$ ipython --no-banner

In [1]: import numpy as np

In [2]: import numpy.linalg as la

In [3]: np.set_printoptions(precision=1, suppress=True, linewidth=200, floatmode="fixed")

In [4]: def rnd(a):
   ...:     return np.round(a, 1) + 0
   ...: 

In [5]: Z = np.array([[1, 1, 2, 2, 1, 1], [1, 1, 2, 1, 3, 3]])

In [6]: data = np.repeat(Z, 30 // 2, axis=0)

In [7]: rng = np.random.default_rng(8213)

In [8]: data = data + 0.1 * rng.normal(size=data.shape)

In [9]: print(rnd(data))
[[1.0 1.0 1.9 1.9 1.0 1.0]
 [1.1 0.9 1.9 2.1 1.0 0.9]
 [1.1 1.0 2.0 2.0 1.0 0.9]
 [0.9 1.0 2.1 2.0 1.0 1.2]
 [1.0 0.9 2.0 2.0 0.8 1.1]
 [1.0 0.9 2.0 1.9 1.0 1.2]
 [0.9 1.0 1.9 2.1 0.8 1.0]
 [1.2 0.9 2.1 2.2 1.0 1.0]
 [0.9 1.1 2.0 2.0 1.1 0.9]
 [0.9 0.9 2.0 2.0 1.0 1.2]
 [1.1 1.0 2.1 1.9 1.0 0.9]
 [1.2 1.0 2.0 2.1 0.9 0.9]
 [1.0 1.1 2.0 2.0 0.8 0.9]
 [1.1 1.1 1.9 2.3 0.8 1.0]
 [0.9 1.1 2.1 1.9 1.0 1.1]
 [1.3 1.0 2.1 0.9 3.0 2.9]
 [1.1 1.2 2.1 0.9 3.1 2.9]
 [0.9 1.1 1.9 1.0 2.9 2.9]
 [1.1 1.0 2.0 1.0 3.0 3.0]
 [1.1 1.1 2.0 0.9 2.9 3.1]
 [1.1 1.0 2.0 0.8 3.1 3.0]
 [1.1 1.2 1.9 1.0 3.0 3.0]
 [1.2 1.0 2.0 1.1 2.9 2.9]
 [1.0 1.0 1.9 1.0 3.1 3.0]
 [1.0 1.0 2.2 0.9 3.0 3.1]
 [1.1 1.1 2.0 1.0 3.0 3.0]
 [1.0 0.9 1.9 1.0 3.0 3.1]
 [0.9 1.0 1.8 0.8 3.0 2.7]
 [0.9 1.0 2.1 0.9 2.9 2.9]
 [1.1 0.9 2.0 0.9 2.9 3.0]]

In [10]: Y = np.array([[-2, 0], [-2, 2], [0, -1], [-1, -2], [2, -2], [-1, 1]])

In [11]: print(la.matrix_rank(data @ Y))
2

In [12]: print(la.matrix_rank(np.vstack([data, Y.T])))
6

In [13]: J = np.tril(np.array([[-1, -1, 0, 3], [-3, -1, 3, 1], [-1, 2, 2, -1], [1, -1, 1, 0]]), -1) + np.eye(4, dtype=int)

In [14]: print(J)
[[ 1  0  0  0]
 [-3  1  0  0]
 [-1  2  1  0]
 [ 1 -1  1  1]]

In [15]: # triangular

In [16]: print(rnd(np.sort(la.eigvals(J))))
[1.0 1.0 1.0 1.0]

In [17]: print(la.matrix_power(J - np.diag(np.diag(J)), 4))
[[0 0 0 0]
 [0 0 0 0]
 [0 0 0 0]
 [0 0 0 0]]

In [18]: print(J @ J)
[[ 1  0  0  0]
 [-6  1  0  0]
 [-8  4  1  0]
 [ 4  0  2  1]]

In [19]: print([int(la.matrix_rank(la.matrix_power(J, p))) for p in range(1, 5)])
[4, 4, 4, 4]
